$ python3 -q
>>> import numpy as np
>>> from numpy import linalg as LA
>>> np.set_printoptions(precision=2, suppress=True, linewidth=120)
>>> J = np.array([[3, 2, 0], [2, 1, 2], [1, 2, 3]])
>>> J
array([[3, 2, 0],
       [2, 1, 2],
       [1, 2, 3]])
>>> B = J / LA.norm(J, axis=1, keepdims=True)
>>> gram = B @ B.T
>>> LA.norm(B, axis=1)
array([1., 1., 1.])
>>> gram
array([[1.  , 0.74, 0.52],
       [0.74, 1.  , 0.89],
       [0.52, 0.89, 1.  ]])
>>> (np.abs(gram) > 0.9).astype(int)
array([[1, 0, 0],
       [0, 1, 0],
       [0, 0, 1]])
>>> x = np.array([3, -1, 3])
>>> target = J @ x
>>> coef, lr = np.zeros(3), 1 / LA.norm(J, 2) ** 2
>>> for i in range(200):
...     coef -= lr * J.T @ (J @ coef - target)
...     if i % 50 == 0: print(i, round(LA.norm(J @ coef - target), 2))
... 
0 2.73
50 0.78
100 0.26
150 0.08
>>> coef
array([ 2.98, -0.97,  2.99])
>>> E = np.loadtxt("arr.csv", delimiter=",")
>>> E
array([[4., 1., 0., 0., 0.],
       [0., 4., 1., 0., 0.],
       [0., 0., 4., 1., 0.],
       [0., 0., 0., 4., 1.],
       [0., 0., 0., 0., 4.]])
>>> w, evecs = LA.eig(E)
>>> w
array([4., 4., 4., 4., 4.])
>>> E @ evecs[:, 0] - w[0] * evecs[:, 0]
array([0., 0., 0., 0., 0.])
>>> np.sort(LA.eigvals(E.T))
array([4., 4., 4., 4., 4.])
>>> proj = np.triu(np.array([[-8, -7, -7, 9, -3],
...     [-5, -8, -3, 6, 9],
...     [7, 2, 6, -1, -1],
...     [6, -8, -6, -1, -3],
...     [4, -8, -6, 5, -1]]), 1) + np.eye(5)
>>> B = proj @ E @ LA.inv(proj)
>>> round(LA.det(B), 2)
np.float64(1024.0)
>>> np.prod(np.diag(E)), np.round(LA.det(E), 2)
(np.float64(1024.0), np.float64(1024.0))
>>> E @ E
array([[16.,  8.,  1.,  0.,  0.],
       [ 0., 16.,  8.,  1.,  0.],
       [ 0.,  0., 16.,  8.,  1.],
       [ 0.,  0.,  0., 16.,  8.],
       [ 0.,  0.,  0.,  0., 16.]])
>>> [int(LA.matrix_rank(LA.matrix_power(E, p))) for p in range(1, 6)]
[5, 5, 5, 5, 5]
>>> x = np.array([6, 7, 3, 6, 8])
>>> target = E @ x
>>> coef, lr = np.zeros(5), 1 / LA.norm(E, 2) ** 2
>>> for i in range(30):
...     coef -= lr * E.T @ (E @ coef - target)
...     if i % 5 == 0: print(i, round(LA.norm(E @ coef - target), 2))
... 
0 8.41
5 0.08
10 0.0
15 0.0
20 0.0
25 0.0
>>> round(float(LA.cond(E)), 2)
1.55
>>> Uu, sigma, VT = LA.svd(E, full_matrices=False)
>>> np.allclose(Uu * sigma @ VT, E)
True
>>> sigma
array([4.88, 4.56, 4.08, 3.57, 3.16])
>>> sigma / sigma[0]
array([1.  , 0.93, 0.84, 0.73, 0.65])
>>> np.round(VT @ VT.T, 2) + 0
array([[1., 0., 0., 0., 0.],
       [0., 1., 0., 0., 0.],
       [0., 0., 1., 0., 0.],
       [0., 0., 0., 1., 0.],
       [0., 0., 0., 0., 1.]])
>>> round(np.sqrt((sigma ** 2).sum()), 2), np.round(LA.norm(E), 2)
(np.float64(9.17), np.float64(9.17))
>>> np.round(Uu.T @ E @ VT.T, 2) + 0
array([[4.88, 0.  , 0.  , 0.  , 0.  ],
       [0.  , 4.56, 0.  , 0.  , 0.  ],
       [0.  , 0.  , 4.08, 0.  , 0.  ],
       [0.  , 0.  , 0.  , 3.57, 0.  ],
       [0.  , 0.  , 0.  , 0.  , 3.16]])
>>> K = np.array([[2, -3, -2, 2], [0, -1, 2, -3], [0, 0, 3, -3], [0, 0, 0, -3]])
>>> x = np.array([0, 3, 4, 5])
>>> K @ np.eye(4)[3]
array([ 2., -3., -3., -3.])
>>> np.sign((K @ x).round(6))
array([-1, -1, -1, -1])
>>> M = np.loadtxt("m.csv", delimiter=",")
>>> M
array([[-5.21, -7.58, -5.31,  0.08],
       [-0.18, -0.48, -0.12,  0.16],
       [-2.32, -3.59, -2.61, -0.07],
       [-0.64, -1.  , -0.67,  0.17],
       [ 0.54,  0.59,  0.43, -0.12],
       [ 0.86,  1.26,  0.65, -0.07],
       [-1.16, -1.34, -1.1 ,  0.12],
       [ 0.61,  1.16,  0.52, -0.11],
       [-3.26, -4.88, -3.4 , -0.06],
       [ 0.57,  0.9 ,  0.63, -0.01],
       [ 0.78,  1.2 ,  0.87, -0.01],
       [ 5.19,  7.55,  5.23,  0.05],
       [-2.07, -3.21, -1.94, -0.04],
       [-3.09, -4.51, -2.96, -0.2 ],
       [-0.44, -0.75, -0.52, -0.11],
       [ 2.42,  4.05,  2.43,  0.  ],
       [-0.03, -0.13, -0.16,  0.18],
       [-0.03,  0.22,  0.05, -0.02],
       [ 1.43,  2.01,  1.21, -0.19],
       [ 1.84,  2.77,  1.75, -0.07],
       [-3.9 , -5.81, -3.67,  0.13],
       [-4.32, -6.3 , -4.34, -0.01],
       [-0.23, -0.63, -0.32, -0.02],
       [ 3.13,  4.66,  3.32,  0.  ],
       [-1.14, -1.82, -1.11, -0.04],
       [ 2.04,  3.41,  2.05, -0.03],
       [-2.47, -3.87, -2.59, -0.01],
       [-0.57, -0.95, -0.64,  0.21]])
>>> dist = LA.norm(M[:, None] - M[None], axis=-1)
>>> LA.matrix_rank(dist ** 2)
np.int64(6)
>>> dist.mean(axis=1).argmax()
np.int64(11)
>>> np.unravel_index(dist.round(6).argmax(), dist.shape)
(np.int64(0), np.int64(11))
>>> cen = M - M.mean(axis=0)
>>> Uu, sigma, VT = LA.svd(cen, full_matrices=False)
>>> np.round(cen.mean(axis=0), 2) + 0
array([0., 0., 0., 0.])
>>> np.searchsorted(np.cumsum(sigma ** 2) / (sigma ** 2).sum(), 0.9) + 1
np.int64(1)
>>> (np.sign(Uu[:, 0]) == np.sign(Uu[0, 0])).astype(int)
array([1, 0, 1, 1, 0, 0, 1, 0, 1, 0, 0, 0, 1, 1, 1, 0, 0, 0, 0, 0, 1, 1, 0, 0, 1, 0, 1, 1])
>>> np.abs(VT[0]).argmax()
np.int64(1)
>>> np.round(sigma ** 2 / (sigma ** 2).sum(), 2) + 0
array([1., 0., 0., 0.])
>>> sigma
array([25.22,  0.72,  0.56,  0.41])
>>> np.abs(VT[-1])
array([0.73, 0.11, 0.56, 0.36])
>>> LA.matrix_rank(cen)
np.int64(4)
>>> x = np.array([0, 1, 1, 0])
>>> target = M @ x
>>> np.round(LA.pinv(M) @ M, 2) + 0
array([[1., 0., 0., 0.],
       [0., 1., 0., 0.],
       [0., 0., 1., 0.],
       [0., 0., 0., 1.]])
>>> np.round(LA.lstsq(M, target)[0], 2) + 0
array([0., 1., 1., 0.])
>>> np.round(LA.solve(M.T @ M, M.T @ target), 2) + 0
array([0., 1., 1., 0.])
>>> rng = np.random.default_rng(13251)
>>> target = target + 0.05 * rng.normal(size=28)
>>> target
array([-12.87,  -0.66,  -6.22,  -1.66,   0.94,   1.96,  -2.5 ,   1.67,  -8.32,   1.58,   2.1 ,  12.79,  -5.16,  -7.46,
        -1.28,   6.57,  -0.34,   0.26,   3.3 ,   4.4 ,  -9.44, -10.71,  -0.93,   8.07,  -2.92,   5.37,  -6.53,  -1.65])
>>> coef, *_ = LA.lstsq(M, target)
>>> round(float(LA.norm(target - M @ coef)), 2)
0.27
>>> np.round(M.T @ (target - M @ coef), 2) + 0
array([0., 0., 0., 0.])
>>> coef.round()
array([-0.,  1.,  1., -0.])
>>> [round(float(LA.norm(LA.solve(M.T @ M + lam * np.eye(4), M.T @ target))), 2) for lam in (0, 1, 10, 100)]
[1.5, 1.22, 1.2, 1.06]
>>> cen = (M - M.mean(axis=0)) / M.std(axis=0)
>>> np.argwhere(np.abs(cen) > 2)
array([[ 0,  0],
       [ 0,  1],
       [ 0,  2],
       [11,  0],
       [11,  1],
       [11,  2],
       [27,  3]])
>>> coef = LA.lstsq(np.delete(cen, 2, axis=1), cen[:, 2])[0]
>>> round(float(1 - np.var(cen[:, 2] - np.delete(cen, 2, axis=1) @ coef)), 2)
1.0
>>> mat = np.load("layer0.npy")
>>> mat
array([[ -7,   9,  -8],
       [  2,  10, -16],
       [ -6,  10, -22],
       [-10,   5, -28],
       [ -9,   2, -23],
       [ -2,  -3, -28],
       [ -5,  -9, -24],
       [-11, -14, -16],
       [-18, -14, -25],
       [-17,  -5, -22],
       [-25, -11, -25],
       [-17,  -2, -20]])
>>> cen = mat - mat.mean(axis=0)
>>> evecs = LA.svd(cen)[2][:1]
>>> B = cen - cen @ evecs.T @ evecs
>>> round(float(LA.norm(B) / LA.norm(cen)), 2)
0.57
>>> labels = mat[:, 0] > np.median(mat[:, 0])
>>> f = mat[labels].mean(axis=0) - mat[~labels].mean(axis=0)
>>> f
array([11.83, 10.  ,  2.5 ])
>>> np.round((((mat - mat.mean(axis=0)) @ f > 0) == labels).mean(), 2)
np.float64(0.83)
>>> ((mat - mat.mean(axis=0)) @ f > 0).astype(int)
array([1, 1, 1, 1, 1, 1, 0, 0, 0, 0, 0, 0])
>>> np.argsort(-np.abs(f).round(6), kind="stable")
array([0, 1, 2])
>>> cen = mat - mat.mean(axis=0)
>>> Uu, sigma, VT = LA.svd(cen, full_matrices=False)
>>> LA.matrix_rank(cen)
np.int64(3)
>>> np.abs(Uu[:, 0]).argmax()
np.int64(1)
>>> np.searchsorted(np.cumsum(sigma ** 2) / (sigma ** 2).sum(), 0.9) + 1
np.int64(3)
>>> np.round((sigma ** 2).sum() ** 2 / (sigma ** 4).sum(), 2)
np.float64(1.96)
>>> F = np.load("test3.npy")
>>> F
array([[-0.7 , -2.05,  0.2 , -0.2 ],
       [ 1.5 ,  4.57,  1.  ,  2.2 ],
       [-0.2 , -0.62,  0.5 , -0.2 ],
       [ 1.8 ,  5.41, -0.5 , -1.4 ],
       [-1.3 , -3.86,  0.1 ,  1.1 ],
       [ 0.2 ,  0.54, -0.3 , -0.1 ],
       [-0.1 , -0.27,  0.2 , -1.3 ],
       [ 0.3 ,  0.86,  0.6 ,  1.6 ],
       [ 2.2 ,  6.54, -0.8 ,  0.2 ],
       [-0.2 , -0.61,  0.2 ,  0.  ],
       [ 0.6 ,  1.83,  0.7 , -0.1 ],
       [-0.3 , -0.9 ,  0.8 ,  0.  ],
       [-0.2 , -0.6 ,  1.2 ,  0.2 ],
       [-0.7 , -2.12,  1.6 , -0.3 ],
       [-0.3 , -0.85,  1.4 , -0.2 ],
       [-0.6 , -1.76,  0.8 , -0.4 ],
       [ 0.1 ,  0.27, -0.1 ,  0.9 ],
       [-0.3 , -0.89, -1.  ,  0.5 ],
       [-0.9 , -2.69,  1.3 ,  0.9 ],
       [ 1.3 ,  3.89, -1.7 , -0.3 ],
       [-0.6 , -1.82, -0.1 , -0.3 ],
       [ 0.5 ,  1.58,  1.  , -0.5 ]])
>>> proj = F @ LA.solve(F.T @ F, F.T)
>>> round(np.trace(proj), 2)
np.float64(4.0)
>>> np.round(LA.eigvalsh(proj), 2) + 0
array([0., 0., 0., 0., 0., 0., 0., 0., 0., 0., 0., 0., 0., 0., 0., 0., 0., 0., 1., 1., 1., 1.])
>>> proj @ F[:, 2]
array([ 0.2,  1. ,  0.5, -0.5,  0.1, -0.3,  0.2,  0.6, -0.8,  0.2,  0.7,  0.8,  1.2,  1.6,  1.4,  0.8, -0.1, -1. ,
        1.3, -1.7, -0.1,  1. ])
>>> np.allclose(proj @ proj, proj)
True
>>> arr = np.array([[11.0, -8.0, 4.0, -3.0],
...     [13.0, -10.0, 5.0, -4.0],
...     [2.0, -2.0, 1.0, 3.0],
...     [0.0, 0.0, 0.0, 4.0]])
>>> np.abs(np.diag(LA.qr(arr)[1])) > 1e-9
array([ True,  True, False,  True])
>>> round(np.trace(LA.pinv(arr) @ arr), 2)
np.float64(3.0)
>>> LA.lstsq(arr[:-1].T, arr[-1])[2]
np.int32(3)
>>> t3 = np.stack([arr, -1 * arr, arr[::-1]])
>>> np.einsum("bij,cij->bc", t3, t3)
array([[ 554., -554.,   54.],
       [-554.,  554.,  -54.],
       [  54.,  -54.,  554.]])
>>> np.round(LA.det(t3), 2) + 0
array([0., 0., 0.])
>>> LA.norm(t3, axis=(1, 2))
array([23.54, 23.54, 23.54])
>>> LA.matrix_rank(t3.reshape(3, -1))
np.int64(2)
>>> x = np.array([2, 2, 0, 1])
>>> h1 = np.maximum(arr @ x, 0)
>>> arr * (h1 > 1e-9)[:, None]
array([[ 11.,  -8.,   4.,  -3.],
       [ 13., -10.,   5.,  -4.],
       [  2.,  -2.,   1.,   3.],
       [  0.,   0.,   0.,   4.]])
>>> np.maximum(arr @ (3 * x), 0)
array([ 9.,  6.,  9., 12.])
>>> h1
array([3., 2., 3., 4.])
>>> arr.T @ h1
array([ 65., -50.,  25.,   8.])
>>> np.maximum(arr @ x, 0) - np.maximum(-arr @ x, 0)
array([3., 2., 3., 4.])
>>> A = np.loadtxt("sample10.csv", delimiter=",")
>>> A
array([[ 3., -9., -9.],
       [-9., 27., 27.],
       [ 1., -3., -3.]])
>>> LA.matrix_rank(A, rtol=0.1)
np.int64(1)
>>> LA.cond(A) > 100
np.True_
>>> [round(float(x), 2) for x in LA.svd(A, compute_uv=False)[:3]]
[41.58, 0.0, 0.0]
